$ ipython --no-banner

In [1]: import numpy as np

In [2]: np.set_printoptions(precision=2, suppress=True, linewidth=120)

In [3]: def rd(a):
   ...:     return np.round(a, 2) + 0
   ...: 

In [4]: rng = np.random.default_rng(15101)

In [5]: idx = rng.integers(0, 2, 5)

In [6]: E = np.array([[1, 4, 5, 7, 5],
   ...:     [9, 7, 4, 6, 9],
   ...:     [7, 6, 6, 4, 4],
   ...:     [5, 1, 0, 7, 4],
   ...:     [4, 8, 2, 1, 1]]) * (idx[:, None] == idx)

In [7]: E
Out[7]: 
array([[1, 4, 5, 7, 5],
       [9, 7, 4, 6, 9],
       [7, 6, 6, 4, 4],
       [5, 1, 0, 7, 4],
       [4, 8, 2, 1, 1]])

In [8]: rd(np.linalg.det(2 * E)), rd(np.linalg.det(E))
Out[8]: (np.float64(249984.0), np.float64(7812.0))

In [9]: rd(np.linalg.det(E.T))
Out[9]: np.float64(7812.0)

In [10]: np.einsum("ij,ji->", E, E)
Out[10]: np.int64(616)

In [11]: rd(np.linalg.eigvals(E).sum().real)
Out[11]: np.float64(22.0)

In [12]: rd(np.linalg.det(E[::-1]))
Out[12]: np.float64(7812.0)

In [13]: np.einsum("ii->", E)
Out[13]: np.int64(22)

In [14]: W = np.array([[1, 6, 1], [8, 6, 5], [4, 9, 7], [5, 5, 4], [2, 3, 6]])

In [15]: c = np.array([1, 0, 2])

In [16]: hid = np.maximum(E @ W + c, 0)

In [17]: np.linalg.matrix_rank(hid)
Out[17]: np.int64(3)

In [18]: (hid > 0).astype(int)
Out[18]: 
array([[1, 1, 1],
       [1, 1, 1],
       [1, 1, 1],
       [1, 1, 1],
       [1, 1, 1]])

In [19]: cent = np.array([[3, 8, 6], [5, 6, 5], [8, 8, 5]])

In [20]: hid @ cent
Out[20]: 
array([[1850, 2470, 1799],
       [2551, 3390, 2485],
       [2112, 2816, 2073],
       [1098, 1466, 1077],
       [1302, 1820, 1344]])

In [21]: idx = rng.permutation(5)

In [22]: idx
Out[22]: array([1, 0, 4, 2, 3])

In [23]: other = E[idx][:, idx]

In [24]: rd(np.linalg.det(other)), rd(np.linalg.det(E[idx]))
Out[24]: (np.float64(7812.0), np.float64(-7812.0))

In [25]: np.diag(other)
Out[25]: array([7, 1, 1, 6, 7])

In [26]: rd(np.sort(np.abs(np.linalg.eigvals(other))))
Out[26]: array([ 3.02,  4.69,  4.69,  5.07, 23.21])

In [27]: np.allclose(other, E)
Out[27]: False

In [28]: np.trace(other)
Out[28]: np.int64(22)

In [29]: other
Out[29]: 
array([[7, 9, 9, 4, 6],
       [4, 1, 5, 5, 7],
       [8, 4, 1, 2, 1],
       [6, 7, 4, 6, 4],
       [1, 5, 4, 0, 7]])

In [30]: other = np.array([[1, 2, 2, 1], [-2, 1, -1, -2], [-1, -2, 1, 0], [-1, 1, 1, -1]])

In [31]: cent = np.array([[2]])

In [32]: arr = np.block([[other, np.zeros((4, 1))], [np.zeros((1, 4)), cent]])

In [33]: arr
Out[33]: 
array([[ 1.,  2.,  2.,  1.,  0.],
       [-2.,  1., -1., -2.,  0.],
       [-1., -2.,  1.,  0.,  0.],
       [-1.,  1.,  1., -1.,  0.],
       [ 0.,  0.,  0.,  0.,  2.]])

In [34]: # 2 blocks once reordered

In [35]: idx = rng.permutation(5)

In [36]: idx
Out[36]: array([4, 1, 3, 0, 2])

In [37]: other = arr[idx][:, idx]

In [38]: rd(np.linalg.det(other)), rd(np.linalg.det(arr[idx]))
Out[38]: (np.float64(-12.0), np.float64(12.0))

In [39]: np.trace(other)
Out[39]: np.float64(4.0)

In [40]: np.diag(other)
Out[40]: array([ 2.,  1., -1.,  1.,  1.])

In [41]: rd(np.linalg.det(2 * arr)), rd(np.linalg.det(arr))
Out[41]: (np.float64(-384.0), np.float64(-12.0))

In [42]: np.einsum("ij,ji->", arr, arr)
Out[42]: np.float64(-6.0)

In [43]: rd(np.linalg.det(arr[::-1]))
Out[43]: np.float64(-12.0)

In [44]: rd(np.linalg.eigvals(arr).sum().real)
Out[44]: np.float64(4.0)

In [45]: other = arr / np.linalg.norm(arr, axis=1, keepdims=True)

In [46]: gram = other @ other.T

In [47]: (np.abs(gram) > 0.9).astype(int)
Out[47]: 
array([[1, 0, 0, 0, 0],
       [0, 1, 0, 0, 0],
       [0, 0, 1, 0, 0],
       [0, 0, 0, 1, 0],
       [0, 0, 0, 0, 1]])

In [48]: rd(gram[0])
Out[48]: array([ 1.  , -0.4 , -0.39,  0.32,  0.  ])

In [49]: rd(np.linalg.norm(other, axis=1))
Out[49]: array([1., 1., 1., 1., 1.])

In [50]: rd(np.linalg.norm(arr, 2))
Out[50]: np.float64(3.8)

In [51]: rd(np.linalg.norm(arr, "nuc"))
Out[51]: np.float64(11.5)

In [52]: rd(np.linalg.norm(arr[0] - arr[4]))
Out[52]: np.float64(3.74)

In [53]: rd(np.linalg.norm(arr, axis=1))
Out[53]: array([3.16, 3.16, 2.45, 2.  , 2.  ])

In [54]: rd(np.linalg.norm(arr) ** 2 / np.linalg.norm(arr, 2) ** 2)
Out[54]: np.float64(2.36)

In [55]: rd(np.linalg.norm(arr[0], 1)), rd(np.linalg.norm(arr[0], np.inf))
Out[55]: (np.float64(6.0), np.float64(2.0))

In [56]: rd(np.linalg.norm(arr, 1)), rd(np.linalg.norm(arr, np.inf))
Out[56]: (np.float64(6.0), np.float64(6.0))

In [57]: rd(np.linalg.norm(arr, axis=0))
Out[57]: array([2.65, 3.16, 2.65, 2.45, 2.  ])

In [58]: other = arr + rng.integers(-2, 3, (5, 4)) @ rng.integers(-2, 3, (4, 5))

In [59]: other
Out[59]: 
array([[ 9.,  4.,  4.,  5., 10.],
       [-2.,  3., -7., 10.,  2.],
       [ 0.,  4.,  2.,  3.,  3.],
       [ 0., -5., -3.,  4.,  0.],
       [ 4.,  0., -1.,  6.,  7.]])

In [60]: np.linalg.matrix_rank(other - arr, tol=1e-8)
Out[60]: np.int64(4)

In [61]: np.abs(other - arr).sum(axis=1)
Out[61]: array([26., 22., 14., 16., 16.])

In [62]: J = np.loadtxt("x.csv", delimiter=",")

In [63]: J
Out[63]: 
array([[ -1.98,   4.49,   0.39,   0.33],
       [ -2.55,   2.01,  -2.2 ,  -0.57],
       [  0.93,  -1.05,   0.3 ,   0.95],
       [  2.85,  -1.67,  -2.61,  -0.21],
       [ -4.65,  -0.87,  -3.01,   0.96],
       [  3.07,   0.09,  -1.11,  -5.75],
       [  0.73,   0.4 ,   0.67,  -5.31],
       [  2.6 ,  -4.11,  -2.62,  -4.31],
       [  3.97,   0.95,   2.11,  -0.83],
       [ -0.98,  -3.16,   0.28,   1.76],
       [  1.1 ,   0.44,   1.32,  -3.46],
       [ -0.34,  -1.51,  -0.43,   4.84],
       [  0.68,   2.27,  -3.55,  -2.68],
       [ -1.26,  -1.99,   0.56,  -0.46],
       [ -0.92,   2.31,   1.84,   8.26],
       [ -2.48,   2.65,  -2.6 ,   4.78],
       [  3.23,  -0.99,  -0.12,  -2.51],
       [ -3.76,   1.38,   0.48,   2.18],
       [  4.86,   2.96,   1.18,   6.09],
       [  2.  ,   2.71,  -0.05,  -3.12],
       [ -1.08,   2.33,  -2.72, -10.69],
       [  0.96,   0.72,  -0.26,   0.23],
       [  2.41,   6.59,  -0.91,  -2.48],
       [ -0.65,   0.97,   1.24,   0.79],
       [  7.38,   1.2 ,  -0.53,  -2.3 ],
       [ -0.14,   0.68,   1.93,   3.87]])

In [64]: x0 = np.array([-1, -2, -1, 0])

In [65]: y = J @ x0

In [66]: rd(np.linalg.solve(J.T @ J, J.T @ y))
Out[66]: array([-1., -2., -1.,  0.])

In [67]: rd(np.linalg.lstsq(J, y)[0])
Out[67]: array([-1., -2., -1.,  0.])

In [68]: try:
    ...:     np.linalg.solve(J, y)
    ...: except np.linalg.LinAlgError as e:
    ...:     print("failed:", e)
    ...: 
failed: Last 2 dimensions of the array must be square

In [69]: y = y + 0.05 * rng.normal(size=26)

In [70]: rd(y)
Out[70]: 
array([ -7.44,   0.69,   0.87,   3.19,   9.38,  -2.14,  -2.26,   8.2 ,  -7.93,   6.91,  -3.3 ,   3.79,  -1.65,   4.69,
        -5.47,  -0.26,  -1.08,   0.52, -11.97,  -7.37,  -0.87,  -2.2 , -14.66,  -2.45,  -9.18,  -3.23])

In [71]: c, *_ = np.linalg.lstsq(J, y)

In [72]: c.round()
Out[72]: array([-1., -2., -1.,  0.])

In [73]: rd(np.linalg.norm(y - J @ c))
Out[73]: np.float64(0.23)

In [74]: [round(float(np.linalg.norm(np.linalg.solve(J.T @ J + lam * np.eye(4), J.T @ y))), 2) for lam in (0, 1, 10, 100)]
Out[74]: [2.45, 2.43, 2.28, 1.48]

In [75]: Xs = J - J.mean(axis=0)

In [76]: V = np.linalg.svd(Xs)[2][:3]

In [77]: other = Xs - Xs @ V.T @ V

In [78]: rd(other.std(axis=0))
Out[78]: array([0.32, 0.09, 1.34, 0.29])

In [79]: F = np.load("case8.npy")

In [80]: F
Out[80]: 
array([[0, 0, 1, 0, 0, 0, 0, 1, 1],
       [0, 0, 0, 0, 1, 1, 0, 0, 0],
       [1, 0, 0, 1, 0, 0, 0, 0, 1],
       [0, 0, 1, 0, 0, 0, 0, 0, 1],
       [0, 1, 0, 0, 0, 1, 1, 0, 0],
       [0, 1, 0, 0, 1, 0, 0, 0, 0],
       [0, 0, 0, 0, 1, 0, 0, 0, 1],
       [1, 0, 0, 0, 0, 0, 0, 0, 0],
       [1, 0, 1, 1, 0, 0, 1, 0, 0]])

In [81]: # symmetric, so the eigenvalues are real

In [82]: x0 = np.array([3, 2, -1, 1, 3, 3, 2, -2, -3])

In [83]: h = np.maximum(F @ x0, 0)

In [84]: np.maximum(F @ (3 * x0), 0)
Out[84]: array([ 0, 18,  3,  0, 21, 15,  0,  9, 15])

In [85]: rd(np.tanh(F @ x0))
Out[85]: array([-1.  ,  1.  ,  0.76, -1.  ,  1.  ,  1.  ,  0.  ,  1.  ,  1.  ])

In [86]: np.maximum(F @ x0, 0) - np.maximum(-F @ x0, 0)
Out[86]: array([-6,  6,  1, -4,  7,  5,  0,  3,  5])

In [87]: F * (h > 1e-9)[:, None]
Out[87]: 
array([[0, 0, 0, 0, 0, 0, 0, 0, 0],
       [0, 0, 0, 0, 1, 1, 0, 0, 0],
       [1, 0, 0, 1, 0, 0, 0, 0, 1],
       [0, 0, 0, 0, 0, 0, 0, 0, 0],
       [0, 1, 0, 0, 0, 1, 1, 0, 0],
       [0, 1, 0, 0, 1, 0, 0, 0, 0],
       [0, 0, 0, 0, 0, 0, 0, 0, 0],
       [1, 0, 0, 0, 0, 0, 0, 0, 0],
       [1, 0, 1, 1, 0, 0, 1, 0, 0]])

In [88]: F.T @ h
Out[88]: array([ 9, 12,  5,  6, 11, 13, 12,  0,  1])

In [89]: h
Out[89]: array([0, 6, 1, 0, 7, 5, 0, 3, 5])

In [90]: ev, V = np.linalg.eigh(F)

In [91]: x0 = np.array([3, 3, 3, 0, 0, 1, 3, 2, 0])

In [92]: x0 @ F @ x0
Out[92]: np.int64(36)

In [93]: x0 = np.array([2, -3, 2, -3, 1, 1, -1, -3, 1])

In [94]: np.sign((F @ x0).round(6))
Out[94]: array([ 0,  1,  0,  1, -1, -1,  1,  1,  0])

In [95]: np.linalg.norm(F @ x0) <= np.linalg.norm(F, 2) * np.linalg.norm(x0) + 1e-9
Out[95]: np.True_

In [96]: (F * x0).sum(axis=1)
Out[96]: array([ 0,  2,  0,  3, -3, -2,  2,  2,  0])

In [97]: F @ np.eye(9)[5]
Out[97]: array([0., 1., 0., 0., 1., 0., 0., 0., 0.])

In [98]: K = np.loadtxt("data.csv", delimiter=",")

In [99]: K
Out[99]: 
array([[4., 1., 0., 0., 0., 0., 0., 0.],
       [0., 4., 1., 0., 0., 0., 0., 0.],
       [0., 0., 4., 1., 0., 0., 0., 0.],
       [0., 0., 0., 4., 1., 0., 0., 0.],
       [0., 0., 0., 0., 4., 1., 0., 0.],
       [0., 0., 0., 0., 0., 4., 1., 0.],
       [0., 0., 0., 0., 0., 0., 4., 1.],
       [0., 0., 0., 0., 0., 0., 0., 4.]])

In [100]: # triangular: eigenvalues sit on the diagonal

In [101]: other = K + rng.integers(-2, 3, (8, 5)) @ rng.integers(-2, 3, (5, 8))

In [102]: other
Out[102]: 
array([[ 7., -7.,  0.,  3., -4.,  4.,  2., -2.],
       [-2.,  6., -4., -4.,  6., -4., -6.,  1.],
       [ 4., 14.,  6., -5., -6., -2., 10., -5.],
       [-2.,  2., -6.,  4.,  7., -6., -6., -3.],
       [ 5.,  0.,  0.,  3., -1.,  3.,  7., -7.],
       [-2.,  2.,  4., 10.,  2.,  4.,  3., -2.],
       [-3.,  6.,  2., -3., -1., -4.,  3.,  3.],
       [-4.,  2.,  4.,  0.,  2.,  0., -2., 10.]])

In [103]: other - K
Out[103]: 
array([[ 3., -8.,  0.,  3., -4.,  4.,  2., -2.],
       [-2.,  2., -5., -4.,  6., -4., -6.,  1.],
       [ 4., 14.,  2., -6., -6., -2., 10., -5.],
       [-2.,  2., -6.,  0.,  6., -6., -6., -3.],
       [ 5.,  0.,  0.,  3., -5.,  2.,  7., -7.],
       [-2.,  2.,  4., 10.,  2.,  0.,  2., -2.],
       [-3.,  6.,  2., -3., -1., -4., -1.,  2.],
       [-4.,  2.,  4.,  0.,  2.,  0., -2.,  6.]])

In [104]: np.abs(other - K).sum(axis=1)
Out[104]: array([26., 30., 49., 31., 29., 24., 22., 20.])

In [105]: x0 = np.array([1, 1, 0, 1, 3, 1, 2, 1])

In [106]: y = other @ x0

In [107]: y
Out[107]: array([-3.,  3.,  8.,  4., 15., 24.,  2., 10.])

In [108]: rd(np.linalg.solve(other.T, other[1]))
Out[108]: array([0., 1., 0., 0., 0., 0., 0., 0.])

In [109]: rd(np.linalg.solve(other, y))
Out[109]: array([1., 1., 0., 1., 3., 1., 2., 1.])

In [110]: rd(np.linalg.solve(other, y + other[:, 5]))
Out[110]: array([1., 1., 0., 1., 3., 2., 2., 1.])

In [111]: rd(np.linalg.solve(other, -3 * y))
Out[111]: array([-3., -3.,  0., -3., -9., -3., -6., -3.])

In [112]: rd(np.sort(np.linalg.eigvals(K)))
Out[112]: array([4., 4., 4., 4., 4., 4., 4., 4.])

In [113]: np.prod(np.diag(K)), rd(np.linalg.det(K))
Out[113]: (np.float64(65536.0), np.float64(65536.0))

In [114]: x0 = np.array([0, -2, 1, 2, -1, -2, 1, -1])

In [115]: (K * x0).sum(axis=1)
Out[115]: array([-2., -7.,  6.,  7., -6., -7.,  3., -4.])

In [116]: K @ np.eye(8)[4]
Out[116]: array([0., 0., 0., 1., 4., 0., 0., 0.])

In [117]: np.linalg.norm(K @ x0) <= np.linalg.norm(K, 2) * np.linalg.norm(x0) + 1e-9
Out[117]: np.True_

In [118]: np.sign((K @ x0).round(6))
Out[118]: array([-1., -1.,  1.,  1., -1., -1.,  1., -1.])

In [119]: K * x0
Out[119]: 
array([[ 0., -2.,  0.,  0., -0., -0.,  0., -0.],
       [ 0., -8.,  1.,  0., -0., -0.,  0., -0.],
       [ 0., -0.,  4.,  2., -0., -0.,  0., -0.],
       [ 0., -0.,  0.,  8., -1., -0.,  0., -0.],
       [ 0., -0.,  0.,  0., -4., -2.,  0., -0.],
       [ 0., -0.,  0.,  0., -0., -8.,  1., -0.],
       [ 0., -0.,  0.,  0., -0., -0.,  4., -1.],
       [ 0., -0.,  0.,  0., -0., -0.,  0., -4.]])

In [120]: (K @ x0).argmax()
Out[120]: np.int64(3)

In [121]: M = np.load("w.npy")

In [122]: M
Out[122]: 
array([[ 3.04, -2.  , -0.96,  3.04, -1.  , -1.48, -1.  ,  2.52, -1.48,  3.04],
       [ 3.21, -2.  , -0.79,  3.21, -1.  , -1.39, -1.  ,  2.61, -1.39,  3.21],
       [ 2.48, -2.  , -1.52,  2.48, -1.  , -1.76, -1.  ,  2.24, -1.76,  2.48],
       [ 3.31, -2.  , -0.69,  3.31, -1.  , -1.35, -1.  ,  2.65, -1.35,  3.31],
       [ 0.61, -2.  , -3.39,  0.61, -1.  , -2.7 , -1.  ,  1.3 , -2.7 ,  0.61],
       [ 0.83, -2.  , -3.17,  0.83, -1.  , -2.59, -1.  ,  1.41, -2.59,  0.83],
       [ 0.75, -2.  , -3.25,  0.75, -1.  , -2.63, -1.  ,  1.37, -2.63,  0.75],
       [-1.23, -2.  , -5.23, -1.23, -1.  , -3.62, -1.  ,  0.38, -3.62, -1.23],
       [ 3.63, -2.  , -0.37,  3.63, -1.  , -1.19, -1.  ,  2.81, -1.19,  3.63],
       [ 4.27, -2.  ,  0.27,  4.27, -1.  , -0.86, -1.  ,  3.14, -0.86,  4.27],
       [-0.23, -2.  , -4.23, -0.23, -1.  , -3.12, -1.  ,  0.88, -3.12, -0.23],
       [ 3.81, -2.  , -0.19,  3.81, -1.  , -1.1 , -1.  ,  2.9 , -1.1 ,  3.81],
       [ 2.87, -2.  , -1.13,  2.87, -1.  , -1.57, -1.  ,  2.43, -1.57,  2.87],
       [ 1.87, -2.  , -2.13,  1.87, -1.  , -2.06, -1.  ,  1.94, -2.06,  1.87],
       [ 3.15, -2.  , -0.85,  3.15, -1.  , -1.43, -1.  ,  2.57, -1.43,  3.15],
       [ 4.29, -2.  ,  0.29,  4.29, -1.  , -0.85, -1.  ,  3.15, -0.85,  4.29],
       [-0.55, -2.  , -4.55, -0.55, -1.  , -3.28, -1.  ,  0.72, -3.28, -0.55],
       [ 4.53, -2.  ,  0.53,  4.53, -1.  , -0.74, -1.  ,  3.26, -0.74,  4.53],
       [ 1.35, -2.  , -2.65,  1.35, -1.  , -2.33, -1.  ,  1.67, -2.33,  1.35],
       [ 1.66, -2.  , -2.34,  1.66, -1.  , -2.17, -1.  ,  1.83, -2.17,  1.66],
       [ 1.05, -2.  , -2.95,  1.05, -1.  , -2.48, -1.  ,  1.52, -2.48,  1.05],
       [-0.27, -2.  , -4.27, -0.27, -1.  , -3.13, -1.  ,  0.87, -3.13, -0.27],
       [ 1.82, -2.  , -2.18,  1.82, -1.  , -2.09, -1.  ,  1.91, -2.09,  1.82],
       [ 2.06, -2.  , -1.94,  2.06, -1.  , -1.97, -1.  ,  2.03, -1.97,  2.06],
       [ 0.54, -2.  , -3.46,  0.54, -1.  , -2.73, -1.  ,  1.27, -2.73,  0.54],
       [ 0.9 , -2.  , -3.1 ,  0.9 , -1.  , -2.55, -1.  ,  1.45, -2.55,  0.9 ],
       [ 1.88, -2.  , -2.12,  1.88, -1.  , -2.06, -1.  ,  1.94, -2.06,  1.88],
       [ 2.14, -2.  , -1.86,  2.14, -1.  , -1.93, -1.  ,  2.07, -1.93,  2.14],
       [ 0.21, -2.  , -3.79,  0.21, -1.  , -2.89, -1.  ,  1.11, -2.89,  0.21],
       [ 1.69, -2.  , -2.31,  1.69, -1.  , -2.16, -1.  ,  1.84, -2.16,  1.69],
       [ 3.38, -2.  , -0.62,  3.38, -1.  , -1.31, -1.  ,  2.69, -1.31,  3.38],
       [ 0.42, -2.  , -3.58,  0.42, -1.  , -2.79, -1.  ,  1.21, -2.79,  0.42],
       [ 3.73, -2.  , -0.27,  3.73, -1.  , -1.14, -1.  ,  2.86, -1.14,  3.73],
       [ 3.84, -2.  , -0.16,  3.84, -1.  , -1.08, -1.  ,  2.92, -1.08,  3.84],
       [-0.03, -2.  , -4.03, -0.03, -1.  , -3.02, -1.  ,  0.98, -3.02, -0.03],
       [ 1.84, -2.  , -2.16,  1.84, -1.  , -2.08, -1.  ,  1.92, -2.08,  1.84],
       [ 3.29, -2.  , -0.71,  3.29, -1.  , -1.35, -1.  ,  2.65, -1.35,  3.29],
       [-1.36, -2.  , -5.36, -1.36, -1.  , -3.68, -1.  ,  0.32, -3.68, -1.36],
       [ 1.41, -2.  , -2.59,  1.41, -1.  , -2.3 , -1.  ,  1.7 , -2.3 ,  1.41],
       [ 4.9 , -2.  ,  0.9 ,  4.9 , -1.  , -0.55, -1.  ,  3.45, -0.55,  4.9 ]])

In [123]: def softmax(z):
     ...:     e = np.exp(z - z.max(axis=-1, keepdims=True))
     ...:     return e / e.sum(axis=-1, keepdims=True)
     ...: 

In [124]: rd(softmax(M).sum(axis=1))
Out[124]: 
array([1., 1., 1., 1., 1., 1., 1., 1., 1., 1., 1., 1., 1., 1., 1., 1., 1., 1., 1., 1., 1., 1., 1., 1., 1., 1., 1., 1.,
       1., 1., 1., 1., 1., 1., 1., 1., 1., 1., 1., 1.])

In [125]: att = M @ M.T / np.sqrt(10)

In [126]: rd(softmax(att)[4] @ M)
Out[126]: array([-0.37, -2.  , -4.37, -0.37, -1.  , -3.19, -1.  ,  0.81, -3.19, -0.37])
